$ python3 -q
>>> import numpy as np
>>> import numpy.linalg as la
>>> np.set_printoptions(precision=1, suppress=True, linewidth=100)
>>> E = np.load("test9.npy")
>>> E
array([[-0.5, -0.3,  0.3,  0.7,  0.1, -0.3],
       [-0.6, -0.3,  0.3, -0.6, -0.1,  0.3],
       [ 0.2, -0.4, -0.2,  0.4, -0.6,  0.5],
       [-0.5,  0.6, -0.3,  0.1, -0.6, -0.1],
       [ 0.1, -0.5, -0.4, -0.3, -0.3, -0.7],
       [ 0.3,  0.1,  0.8, -0.1, -0.5, -0.2]])
>>> rng = np.random.default_rng(81)
>>> out = E + rng.integers(-2, 3, (6, 1)) @ rng.integers(-2, 3, (1, 6))
>>> out
array([[-0.5, -2.3,  4.3,  0.7,  0.1, -0.3],
       [-0.6, -0.3,  0.3, -0.6, -0.1,  0.3],
       [ 0.2, -2.4,  3.8,  0.4, -0.6,  0.5],
       [-0.5, -0.4,  1.7,  0.1, -0.6, -0.1],
       [ 0.1,  0.5, -2.4, -0.3, -0.3, -0.7],
       [ 0.3,  2.1, -3.2, -0.1, -0.5, -0.2]])
>>> la.matrix_rank(out - E, tol=1e-8)
np.int64(1)
>>> np.abs(out - E).sum(axis=1)
array([6., 0., 6., 3., 3., 6.])
>>> np.round(la.svd(out - E, compute_uv=False), 1) + 0
array([8.4, 0. , 0. , 0. , 0. , 0. ])
>>> la.pinv(E)
array([[-0.5, -0.6,  0.2, -0.5,  0.1,  0.3],
       [-0.3, -0.3, -0.4,  0.6, -0.5,  0.1],
       [ 0.3,  0.3, -0.2, -0.3, -0.4,  0.8],
       [ 0.7, -0.6,  0.4,  0.1, -0.3, -0.1],
       [ 0.1, -0.1, -0.6, -0.6, -0.3, -0.5],
       [-0.3,  0.3,  0.5, -0.1, -0.7, -0.2]])
>>> la.svd(E, compute_uv=False)
array([1., 1., 1., 1., 1., 1.])
>>> round(E[:, 3] @ E[:, 2], 1)
np.float64(-0.0)
>>> np.round(E.T @ E, 1) + 0
array([[1., 0., 0., 0., 0., 0.],
       [0., 1., 0., 0., 0., 0.],
       [0., 0., 1., 0., 0., 0.],
       [0., 0., 0., 1., 0., 0.],
       [0., 0., 0., 0., 1., 0.],
       [0., 0., 0., 0., 0., 1.]])
>>> np.round(E @ E.T, 1) + 0
array([[1., 0., 0., 0., 0., 0.],
       [0., 1., 0., 0., 0., 0.],
       [0., 0., 1., 0., 0., 0.],
       [0., 0., 0., 1., 0., 0.],
       [0., 0., 0., 0., 1., 0.],
       [0., 0., 0., 0., 0., 1.]])
>>> out = E / np.sqrt((E ** 2).mean(axis=1, keepdims=True))
>>> np.round(E - E.mean(axis=1, keepdims=True), 1) + 0
array([[-0.5, -0.3,  0.3,  0.7,  0.1, -0.3],
       [-0.5, -0.2,  0.4, -0.4,  0.1,  0.5],
       [ 0.2, -0.4, -0.1,  0.4, -0.6,  0.5],
       [-0.4,  0.7, -0.2,  0.2, -0.4,  0. ],
       [ 0.4, -0.1,  0. ,  0. ,  0. , -0.3],
       [ 0.2,  0.1,  0.7, -0.2, -0.5, -0.3]])
>>> la.norm(E, axis=1)
array([1., 1., 1., 1., 1., 1.])
>>> la.norm(E, axis=0)
array([1., 1., 1., 1., 1., 1.])
>>> np.round(la.norm(E) ** 2 / la.norm(E, 2) ** 2, 1)
np.float64(6.0)
>>> np.allclose(E, E.T)
False
>>> round(la.det(E), 1)
np.float64(-1.0)
>>> np.round(np.trace(E), 1)
np.float64(-1.4)
>>> np.allclose(E @ E.T, E.T @ E)
True
>>> la.determinant(E)
Traceback (most recent call last):
  File "<python-input-25>", line 1, in <module>
    la.determinant(E)
    ^^^^^^^^^^^^^^
AttributeError: module 'numpy.linalg' has no attribute 'determinant'
>>> np.sort(np.abs(la.eigvals(E)))
array([1., 1., 1., 1., 1., 1.])
>>> Z = np.array([[-1.5, -1.2, -1.0, -0.3, -2.0, 0.8, -0.5],
...     [-0.3, -0.6, 1.1, 0.1, -0.6, -0.8, -0.6],
...     [2.3, 1.2, 1.5, -0.4, 0.6, -0.2, -0.3]])
>>> feats = np.array([[-1, 2, 2],
...     [0, -1, 0],
...     [-2, 2, 0],
...     [-1, 2, 2],
...     [-3, -2, -1],
...     [2, -1, -2],
...     [1, -1, 0],
...     [0, 2, 1],
...     [-1, -2, -3],
...     [-3, -1, 2],
...     [1, 2, 3],
...     [-3, 3, 3],
...     [1, 2, 0],
...     [-3, 2, -1],
...     [1, -3, 3],
...     [0, 3, 2],
...     [0, 0, 1],
...     [2, -1, 1]]) @ Z + 0.3 * rng.normal(size=(18, 7))
>>> feats.round(1) + 0
array([[ 5.9,  2.7,  6.1, -0.1,  2.2, -2.4, -1.2],
       [-0.2,  0.7, -0.9,  0. ,  0.8,  0.5,  1. ],
       [ 2.5,  0.9,  4. ,  0.8,  3. , -3.4,  0.4],
       [ 5.4,  2.3,  5.9, -0.3,  2.4, -3. , -1.4],
       [ 2.9,  3.2, -0.5,  1.3,  6.9, -0.3,  3.2],
       [-7.2, -4.4, -6.1, -0.3, -4.7,  2.7,  0.2],
       [-1.1, -0.8, -2.2, -0.5, -2. ,  1.4, -0.6],
       [ 1.7, -0.4,  3.4, -0.3, -0.6, -1.4, -1.7],
       [-4.2, -0.8, -5.7,  1.6,  1.8,  1.6,  2.4],
       [ 9.4,  6.8,  5.2,  0.3,  7.9, -1.9,  1.6],
       [ 4.9,  1. ,  5.1, -1.2, -1.8, -1.5, -2.8],
       [10.8,  5.2, 10.7, -0.1,  6.5, -5.1, -1.2],
       [-1.9, -2.1,  1.8, -0.4, -3.3, -0.9, -1.8],
       [ 1.8,  1.5,  4.1,  1.5,  4.7, -3.5,  0.5],
       [ 6.6,  4.5,  0.1, -2.1,  1.8,  3. ,  0. ],
       [ 3.8,  0.6,  6.5, -1. , -0.8, -2.6, -2.7],
       [ 2.2,  1.5,  1.6, -0.6,  0.6,  0. , -0.5],
       [-0.3, -0.2, -1.9, -1. , -2.9,  2.4, -0.6]])
>>> Xc = feats - feats.mean(axis=0)
>>> vecs = la.svd(Xc)[2][:3]
>>> out = Xc - Xc @ vecs.T @ vecs
>>> np.diag(vecs.T @ vecs)
array([0.6, 0.3, 0.6, 0.1, 0.7, 0.4, 0.2])
>>> out.std(axis=0)
array([0.2, 0.2, 0.1, 0.2, 0.1, 0.1, 0.2])
>>> la.norm(out, axis=1).round(6).argmax()
np.int64(2)
